$ python3 -q
>>> import numpy as np
>>> np.set_printoptions(precision=2, suppress=True, linewidth=100, sign=" ")
>>> data = np.loadtxt("m.csv", delimiter=",")
>>> data
array([[ 1.,  9.,  1.,  3., -7.,  9.,  6., -9.,  0.,  0.],
       [ 8., -9., -3., -7.,  6.,  9., -3.,  6.,  0.,  0.],
       [-5., -3., -7.,  0.,  1., -9., -2.,  0.,  0.,  0.],
       [ 6.,  2., -6., -3., -2., -8.,  3., -7.,  0.,  0.],
       [-6.,  8., -1., -9., -3.,  8.,  8.,  3.,  0.,  0.],
       [-1., -1.,  6.,  8., -9.,  2.,  3.,  0.,  0.,  0.],
       [ 1., -9.,  0.,  7., -8., -6., -9., -8.,  0.,  0.],
       [-7., -5.,  4.,  5., -2.,  0.,  5., -4.,  0.,  0.],
       [ 0.,  0.,  0.,  0.,  0.,  0.,  0.,  0.,  1.,  2.],
       [ 0.,  0.,  0.,  0.,  0.,  0.,  0.,  0.,  0.,  3.]])
>>> rng = np.random.default_rng(905912)
>>> M2 = data + rng.integers(-2, 3, (10, 9)) @ rng.integers(-2, 3, (9, 10))
>>> M2
array([[ -1.,  14., -10.,  -7.,   6.,  23.,  -1.,  -3.,  -5.,  -1.],
       [  7.,  -4.,   3.,   2.,   4.,  10.,  -5.,  -6.,   3.,  -5.],
       [  2.,  -5.,  -4.,  -1.,  -9.,  -8.,  -1.,  -6.,   2.,  -3.],
       [  7.,   7., -12., -13.,   3.,  -6.,   1.,  -1.,  -3.,   1.],
       [-13.,  15.,  -2., -10., -10.,   3.,  15.,   1.,  -2.,  -1.],
       [  3.,  -5.,  13.,  19., -19.,  -5.,   7., -13.,  10.,   2.],
       [ -5.,   4.,  -3.,   7.,   0.,  -3., -17.,  -8.,  -4.,  -1.],
       [-10.,  -7.,  -7.,  11.,  -6.,   7.,  10.,  -4.,   1.,   4.],
       [-12.,   6.,  -8.,  -6.,  -2.,   6.,   6.,   9., -11.,   0.],
       [  3.,  -9.,  -7.,   1.,   0.,   8.,   6.,  -4.,   7.,   8.]])
>>> M2 - data
array([[ -2.,   5., -11., -10.,  13.,  14.,  -7.,   6.,  -5.,  -1.],
       [ -1.,   5.,   6.,   9.,  -2.,   1.,  -2., -12.,   3.,  -5.],
       [  7.,  -2.,   3.,  -1., -10.,   1.,   1.,  -6.,   2.,  -3.],
       [  1.,   5.,  -6., -10.,   5.,   2.,  -2.,   6.,  -3.,   1.],
       [ -7.,   7.,  -1.,  -1.,  -7.,  -5.,   7.,  -2.,  -2.,  -1.],
       [  4.,  -4.,   7.,  11., -10.,  -7.,   4., -13.,  10.,   2.],
       [ -6.,  13.,  -3.,   0.,   8.,   3.,  -8.,   0.,  -4.,  -1.],
       [ -3.,  -2., -11.,   6.,  -4.,   7.,   5.,   0.,   1.,   4.],
       [-12.,   6.,  -8.,  -6.,  -2.,   6.,   6.,   9., -12.,  -2.],
       [  3.,  -9.,  -7.,   1.,   0.,   8.,   6.,  -4.,   7.,   5.]])
